$ python3 -q
>>> import numpy as np
>>> np.set_printoptions(suppress=True, linewidth=100)
>>> arr = np.loadtxt("run11.csv", delimiter=",")
>>> print(arr.round(2))
[[-0.24 -0.43 -1.55 -0.03  0.18 -1.89 -1.41 -0.89]
 [-0.12 -1.07 -2.05  1.09  0.12  1.28  0.37  0.8 ]
 [ 1.81  1.36 -0.56  1.3  -0.19 -0.27  0.85 -1.04]
 [-0.6   1.32 -1.3  -1.68 -1.33  0.61  0.38 -0.32]
 [-1.93  1.51  0.14  1.62 -0.11 -0.25 -0.28  0.43]
 [-0.72 -0.44 -0.24 -0.26  0.4  -1.47  2.4   0.23]
 [ 0.84  1.17 -0.51 -0.65  1.27 -0.51 -0.38  2.05]
 [-0.6   0.46 -0.24 -0.43  2.31  0.93  0.15 -1.39]]
>>> vec = np.array([9, -7, -4, -1, -1, 3, 8, 9])
>>> h = np.maximum(arr @ vec, 0)
>>> print(h.round(2))
[ 0.   27.47  4.51  0.    0.   14.28 14.74  0.  ]
>>> r0, v = arr[2], arr[6]
>>> print(round(float(r0 @ v), 2))
-0.0
>>> print(round(float(r0 @ r0), 2))
9.0
>>> p = (r0 @ v) / (r0 @ r0) * r0
>>> print(np.linalg.matrix_rank(np.outer(r0, v)))
1
>>> print(p.round(2) + 0)
[0. 0. 0. 0. 0. 0. 0. 0.]
>>> print(round(np.linalg.det(arr), 2))
-6561.0
>>> print(np.allclose(arr, arr.T))
False
>>> print(np.round(np.sort(np.abs(np.linalg.eigvals(arr))), 2))
[3. 3. 3. 3. 3. 3. 3. 3.]
>>> W1 = np.array([[8, -3],
...     [-2, -1],
...     [-1, 0],
...     [-2, 5],
...     [9, 6],
...     [-2, 7],
...     [2, 3],
...     [-5, 6]])
>>> beta = np.array([0, 1])
>>> act = np.maximum(arr @ W1 + beta, 0)
>>> print(np.round((act > 0).mean(axis=0), 2))
[0.62 0.62]
>>> print(np.linalg.matrix_rank(act))
2
>>> print((act > 0).astype(int))
[[1 0]
 [0 1]
 [1 0]
 [0 0]
 [0 1]
 [1 1]
 [1 1]
 [1 1]]
>>> cent = np.array([[2, -3, -3], [-3, 1, 0]])
>>> print((act @ cent).round(6).argmax(axis=1))
[0 1 0 0 1 0 0 0]
